$ ipython --no-banner

In [1]: import numpy as np

In [2]: np.set_printoptions(precision=4, suppress=True, linewidth=200, sign=" ")

In [3]: M = np.load("x.npy")

In [4]: print(M)
[[ 0 -2  3 -2]
 [ 0  0  0  2]
 [ 0  0  0  1]
 [ 0  0  0  0]]

In [5]: print(np.prod(np.diag(M)), round(np.linalg.det(M), 4))
0 0.0

In [6]: print(np.sort(np.linalg.eigvals(M)))
[ 0.  0.  0.  0.]

In [7]: print(np.linalg.matrix_power(M - np.diag(np.diag(M)), 4))
[[ 0  0  0  0]
 [ 0  0  0  0]
 [ 0  0  0  0]
 [ 0  0  0  0]]

In [8]: print(M @ M)
[[ 0  0  0 -1]
 [ 0  0  0  0]
 [ 0  0  0  0]
 [ 0  0  0  0]]

In [9]: r0 = np.array([3, 1, -4])

In [10]: g = np.array([-2, 2, -3, 3])

In [11]: X = np.outer(r0, g)

In [12]: print(X)
[[ -6   6  -9   9]
 [ -2   2  -3   3]
 [  8  -8  12 -12]]

In [13]: U, sig, vt = np.linalg.svd(X)

In [14]: print(sig.round(4) + 0)
[ 26.   0.   0.]

In [15]: print(np.argmax(sig[:-1] / (sig[1:] + 1e-6)) + 1)
1

In [16]: A2 = U[:, :1] @ np.diag(sig[:1]) @ vt[:1]

In [17]: print(np.round(np.linalg.norm(X - A2) / np.linalg.norm(X), 4))
0.0

In [18]: print(np.linalg.matrix_rank(A2))
1

In [19]: print(round(np.abs(X - A2).max(), 4))
0.0

In [20]: U, sig, vt = np.linalg.svd(X)

In [21]: V = vt[:(sig > 1e-8).sum()]

In [22]: rng = np.random.default_rng(602899)

In [23]: vec = X[0] + 3 * X[1] + rng.integers(2) * np.eye(4)[0]

In [24]: print(vec)
[-12.  12. -18.  18.]

In [25]: print(np.linalg.matrix_rank(np.vstack([X, vec])))
1

In [26]: print(V.T @ V)
[[ 0.1538 -0.1538  0.2308 -0.2308]
 [-0.1538  0.1538 -0.2308  0.2308]
 [ 0.2308 -0.2308  0.3462 -0.3462]
 [-0.2308  0.2308 -0.3462  0.3462]]

In [27]: print(round(np.linalg.norm(vec - V.T @ V @ vec), 4))
0.0

In [28]: m1 = np.load("data.npy")

In [29]: print(m1)
[[109  44 -56]
 [ 44  34 -35]
 [-56 -35 209]]

In [30]: evals, V = np.linalg.eigh(m1)

In [31]: vec = np.array([8, 7, 1])

In [32]: print(vec @ m1 @ vec)
12393

In [33]: print(V * np.abs(evals) @ V.T)
[[109.  44. -56.]
 [ 44.  34. -35.]
 [-56. -35. 209.]]

In [34]: print((np.sign(V[:, -1].round(6)) == np.sign(V[0, -1].round(6))).astype(int))
[ 1  1  0]

In [35]: print(np.linalg.eigvalsh(m1[1:, 1:]))
[  27.2596  215.7404]

In [36]: print(np.abs(m1).sum(axis=1).max(), round(float(np.abs(evals).max()), 4))
300 246.06

In [37]: t3 = np.stack([m1, -2 * m1, m1[::-1]])

In [38]: print(np.linalg.matrix_rank(t3))
[ 3  3  3]

In [39]: print(t3.shape)
(3, 3, 3)

In [40]: print(t3.sum(axis=0))
[[-165  -79  265]
 [   0    0    0]
 [ 165   79 -265]]

In [41]: hat = np.triu(np.array([[-2, 2, -3], [1, 3, -2], [-3, -2, 3]]), 1) + np.eye(3)

In [42]: A2 = hat @ m1 @ np.linalg.inv(hat)

In [43]: print(np.linalg.matrix_rank(A2))
3

In [44]: print(round(np.linalg.det(A2), 4))
302261.0

In [45]: print(np.poly(A2))
[      1.    -352.   27296. -302261.]

In [46]: print(hat @ m1 - m1 @ hat)
[[ 256.  -45. -282.]
 [ 112.  -18. -218.]
 [   0.  112. -238.]]

In [47]: feats = np.load("case10.npy")

In [48]: print(feats)
[[ 8  0  5]
 [ 9  0  3]
 [ 8  8  4]]

In [49]: A2 = feats / np.sqrt((feats ** 2).mean(axis=1, keepdims=True))

In [50]: print(A2[0])
[ 1.4688  0.      0.918 ]

In [51]: E = np.load("w.npy")

In [52]: print(E)
[[ 1 -2 -1  0]
 [-2 28  1  0]
 [ 1  1 22  2]
 [ 2  0  0 36]]

In [53]: U, sig, vt = np.linalg.svd(E, full_matrices=False)

In [54]: print(round(np.sqrt((sig ** 2).sum()), 4), round(np.linalg.norm(E), 4))
50.8429 50.8429

In [55]: print(sig / sig[0])
[ 1.      0.783   0.6037  0.0246]

In [56]: print(np.abs(U[:, 0]).round(6).argmax())
3

In [57]: print(np.round(vt @ vt.T, 4) + 0)
[[ 1.  0.  0.  0.]
 [ 0.  1.  0.  0.]
 [ 0.  0.  1.  0.]
 [ 0.  0.  0.  1.]]

In [58]: print(np.cumsum(sig ** 2) / np.sum(sig ** 2))
[ 0.5055  0.8154  0.9997  1.    ]

In [59]: print(np.round(U.T @ E @ vt.T, 4) + 0)
[[ 36.1484   0.       0.       0.    ]
 [  0.      28.3058   0.       0.    ]
 [  0.       0.      21.8239   0.    ]
 [  0.       0.       0.       0.8901]]

In [60]: print(np.abs(vt[0]))
[ 0.0576  0.003   0.055   0.9968]

In [61]: print(np.round(U.T @ U, 4) + 0)
[[ 1.  0.  0.  0.]
 [ 0.  1.  0.  0.]
 [ 0.  0.  1.  0.]
 [ 0.  0.  0.  1.]]

In [62]: print(np.allclose(U * sig @ vt, E))
True

In [63]: print(np.linalg.matrix_power(E, 3))
[[   93 -1685  -613  -122]
 [-1579 22258  1990   176]
 [  645  1778 10671  5144]
 [ 2672  -262  -122 46652]]

In [64]: print(np.allclose(E, E.T))
False

In [65]: idx = rng.permutation(4)

In [66]: print(idx)
[ 2  0  1  3]

In [67]: A2 = E[idx][:, idx]

In [68]: print(A2)
[[22  1  1  2]
 [-1  1 -2  0]
 [ 1 -2 28  0]
 [ 0  2  0 36]]

In [69]: print(np.round(np.linalg.det(A2), 4), round(float(np.linalg.det(E[idx])), 4))
19876.0 19876.0

In [70]: print(np.sort(np.abs(np.linalg.eigvals(A2))))
[  0.8946  21.8057  28.3101  35.9896]

In [71]: print(np.linalg.norm(A2, axis=1).argmax())
3

In [72]: print(round(np.linalg.norm(A2, "nuc"), 4))
87.1682

In [73]: print(round(float(np.linalg.norm(A2, 2)), 4))
36.1484

In [74]: print(round(np.linalg.norm(A2, 1), 4), round(float(np.linalg.norm(A2, np.inf)), 4))
38.0 38.0

In [75]: print(np.round(np.linalg.norm(A2) ** 2 / np.linalg.norm(A2, 2) ** 2, 4))
1.9783

In [76]: theta = np.radians(60)

In [77]: r_ = np.eye(4)

In [78]: r_[2, 2] = r_[0, 0] = np.cos(theta)

In [79]: r_[2, 0], r_[0, 2] = -np.sin(theta), np.sin(theta)

In [80]: print(r_)
[[ 0.5    0.     0.866  0.   ]
 [ 0.     1.     0.     0.   ]
 [-0.866  0.     0.5    0.   ]
 [ 0.     0.     0.     1.   ]]

In [81]: A2 = E @ r_.T

In [82]: print(A2)
[[-0.366  -2.     -1.366   0.    ]
 [-0.134  28.      2.2321  0.    ]
 [19.5526  1.     10.134   2.    ]
 [ 1.      0.     -1.7321 36.    ]]

In [83]: print(np.allclose(E @ E.T, A2 @ A2.T))
True
